$ ipython --no-banner

In [1]: import numpy as np

In [2]: from numpy import linalg as LA

In [3]: np.set_printoptions(suppress=True, linewidth=100)

In [4]: def rnd(a):
   ...:     return np.round(a, 4) + 0
   ...: 

In [5]: B = np.array([[1, 3, -1, 2], [-2, -2, 1, 1], [2, 1, -2, 3], [1, 1, -2, -1]])

In [6]: M = np.tril(B)

In [7]: M
Out[7]: 
array([[ 1,  0,  0,  0],
       [-2, -2,  0,  0],
       [ 2,  1, -2,  0],
       [ 1,  1, -2, -1]])

In [8]: rng = np.random.default_rng(558114)

In [9]: z = rng.permutation(4)

In [10]: B = M[:, z] * rng.choice([-1, 1], 4)

In [11]: print(B)
[[-1  0  0  0]
 [ 2  0  0 -2]
 [-2 -2  0  1]
 [-1 -2 -1  1]]

In [12]: left, _, Vt = LA.svd(M.T @ B)

In [13]: rnd(left @ Vt)
Out[13]: 
array([[-1.,  0.,  0.,  0.],
       [ 0.,  0.,  0.,  1.],
       [ 0.,  1.,  0.,  0.],
       [ 0.,  0.,  1.,  0.]])

In [14]: print(z)
[0 2 3 1]

In [15]: z = rng.permutation(4)

In [16]: z
Out[16]: array([3, 0, 1, 2])

In [17]: B = M[z][:, z]

In [18]: B
Out[18]: 
array([[-1,  1,  1, -2],
       [ 0,  1,  0,  0],
       [ 0, -2, -2,  0],
       [ 0,  2,  1, -2]])

In [19]: ev, V = LA.eig(M)

In [20]: M @ V[:, 0] - ev[0] * V[:, 0]
Out[20]: array([0., 0., 0., 0.])

In [21]: print(rnd(np.sort(LA.eigvals(LA.inv(M)))))
[-1.  -0.5 -0.5  1. ]

In [22]: ev
Out[22]: array([-1., -2., -2.,  1.])

In [23]: rnd(np.sort(LA.eigvals(M @ M)))
Out[23]: array([1., 1., 4., 4.])

In [24]: rnd(np.sort(LA.eigvals(M.T)))
Out[24]: array([-2., -2., -1.,  1.])

In [25]: LA.norm(M, axis=1).argmax()
Out[25]: np.int64(2)

In [26]: rnd(LA.norm(M) ** 2 / LA.norm(M, 2) ** 2)
Out[26]: np.float64(1.2516)

In [27]: rnd(LA.norm(M, axis=0))
Out[27]: array([3.1623, 2.4495, 2.8284, 1.    ])

In [28]: F = np.loadtxt("mat.csv", delimiter=",")

In [29]: F
Out[29]: 
array([[ 10.1974, -13.3176,  -7.0976],
       [ 12.5959, -12.4936,  -7.6203],
       [ 23.3274, -20.8357, -16.2795],
       [  9.6916, -16.4644,  -8.0447],
       [  8.1578,  -6.2666,  -6.894 ],
       [ -5.1688,   5.1277,   3.4625],
       [  8.3193,   1.9569,  -4.9497],
       [  3.0684,   5.3946,  -1.1798],
       [ -8.3033,  13.8305,   5.8605],
       [ 10.1798,  -1.0836,  -5.934 ],
       [ -4.3142,   0.3756,   4.7832],
       [ 15.3889, -18.937 , -10.0294]])

In [30]: x = np.array([3, 3, 5])

In [31]: h1 = np.maximum(F @ x, 0)

In [32]: rnd(h1)
Out[32]: 
array([ 0.    ,  0.    ,  0.    ,  0.    ,  0.    , 17.1892,  6.0801, 19.49  , 45.8841,  0.    ,
       12.1002,  0.    ])

In [33]: print(rnd(np.maximum(F @ x, 0) - np.maximum(-F @ x, 0)))
[-44.8486 -37.7946 -73.9224 -60.5419 -28.7964  17.1892   6.0801  19.49    45.8841  -2.3814  12.1002
 -60.7913]

In [34]: np.maximum(F @ (3 * x), 0)
Out[34]: 
array([  0.    ,   0.    ,   0.    ,   0.    ,   0.    ,  51.5676,  18.2403,  58.47  , 137.6523,
         0.    ,  36.3006,   0.    ])

In [35]: B = F / np.sqrt((F ** 2).mean(axis=1, keepdims=True))

In [36]: LA.matrix_rank(F - F.mean(axis=1, keepdims=True))
Out[36]: np.int64(2)

In [37]: print(rnd(LA.norm(B, axis=1)))
[1.7321 1.7321 1.7321 1.7321 1.7321 1.7321 1.7321 1.7321 1.7321 1.7321 1.7321 1.7321]

In [38]: Ac = F - F.mean(axis=0)

In [39]: V = LA.svd(Ac)[2][:2]

In [40]: B = Ac - Ac @ V.T @ V

In [41]: rnd((Ac @ V.T).std(axis=0))
Out[41]: array([14.644 ,  3.8739])

In [42]: print(LA.norm(B, axis=1).round(6).argmax())
4

In [43]: rnd(LA.norm(B) / LA.norm(Ac))
Out[43]: np.float64(0.0469)

In [44]: rnd(B.std(axis=0))
Out[44]: array([0.3968, 0.0228, 0.5897])

In [45]: d = LA.norm(F[:, None] - F[None], axis=-1)

In [46]: d.shape
Out[46]: (12, 12)

In [47]: rnd(LA.norm(F, axis=1))
Out[47]: 
array([18.2132, 19.3084, 35.2607, 20.7297, 12.3833,  8.0622,  9.8762,  6.3173, 17.1631, 11.8328,
        6.4523, 26.3821])

In [48]: print(d[7].round(6).argsort(kind="stable")[:4])
[7 6 5 9]

In [49]: rnd(LA.norm(F - F.mean(axis=0), axis=1))
Out[49]: 
array([ 9.1071,  9.7321, 25.5244, 12.1056,  2.8907, 17.8   ,  7.3306, 11.7762, 26.5021,  5.4596,
       15.6151, 17.0357])

In [50]: J = np.load("arr.npy")

In [51]: J
Out[51]: 
array([[ 0, -2,  0,  6],
       [ 2,  0, -4, -6],
       [ 0,  4,  0, -4],
       [-6,  6,  4,  0]])

In [52]: x = np.array([-5, 0, -7, -2])

In [53]: x @ J @ x
Out[53]: np.int64(0)

In [54]: print(rnd(LA.svd(J, compute_uv=False)))
[10.275  10.275   1.5572  1.5572]

In [55]: rnd(LA.eigvals(J).real)
Out[55]: array([0., 0., 0., 0.])

In [56]: Q = LA.solve(np.eye(4) - J, np.eye(4) + J)

In [57]: rnd(Q @ Q.T)
Out[57]: 
array([[1., 0., 0., 0.],
       [0., 1., 0., 0.],
       [0., 0., 1., 0.],
       [0., 0., 0., 1.]])

In [58]: rnd(LA.det(Q))
Out[58]: np.float64(1.0)

In [59]: Q = J.astype(float).copy()

In [60]: for j in range(4):
    ...:     Q[:, j] -= Q[:, :j] @ (Q[:, :j].T @ Q[:, j])
    ...:     Q[:, j] /= LA.norm(Q[:, j])
    ...: 

In [61]: rnd(Q.T @ J)
Out[61]: 
array([[ 6.3246, -5.6921, -5.0596, -1.8974],
       [ 0.    ,  4.858 , -0.9881, -7.9869],
       [ 0.    ,  0.    ,  2.3289,  2.7947],
       [ 0.    ,  0.    ,  0.    ,  3.5777]])

In [62]: B = np.array([[2, -1, 1], [-2, -2, 0]])

In [63]: Z = np.kron(B, J)

In [64]: LA.matrix_rank(Z)
Out[64]: np.int64(8)

In [65]: Z.shape
Out[65]: (8, 12)

In [66]: print(Z)
[[  0  -4   0  12   0   2   0  -6   0  -2   0   6]
 [  4   0  -8 -12  -2   0   4   6   2   0  -4  -6]
 [  0   8   0  -8   0  -4   0   4   0   4   0  -4]
 [-12  12   8   0   6  -6  -4   0  -6   6   4   0]
 [  0   4   0 -12   0   4   0 -12   0   0   0   0]
 [ -4   0   8  12  -4   0   8  12   0   0   0   0]
 [  0  -8   0   8   0  -8   0   8   0   0   0   0]
 [ 12 -12  -8   0  12 -12  -8   0   0   0   0   0]]

In [67]: rnd(LA.norm(Z, 2)), rnd(LA.norm(B, 2) * LA.norm(J, 2))
Out[67]: (np.float64(31.2266), np.float64(31.2266))

In [68]: G = J.T @ J

In [69]: np.allclose(G, G.T)
Out[69]: True

In [70]: np.trace(G), (J ** 2).sum()
Out[70]: (np.int64(216), np.int64(216))

In [71]: print(rnd(LA.svd(J, compute_uv=False) ** 2))
[105.5752 105.5752   2.4248   2.4248]

In [72]: G
Out[72]: 
array([[ 40, -36, -32, -12],
       [-36,  56,  24, -28],
       [-32,  24,  32,  24],
       [-12, -28,  24,  88]])

In [73]: x = np.array([-2, 1, 0, 2])

In [74]: h1 = np.maximum(J @ x, 0)

In [75]: J.T @ h1
Out[75]: array([-108,   88,   72,   60])

In [76]: np.maximum(J @ (3 * x), 0)
Out[76]: array([30,  0,  0, 54])
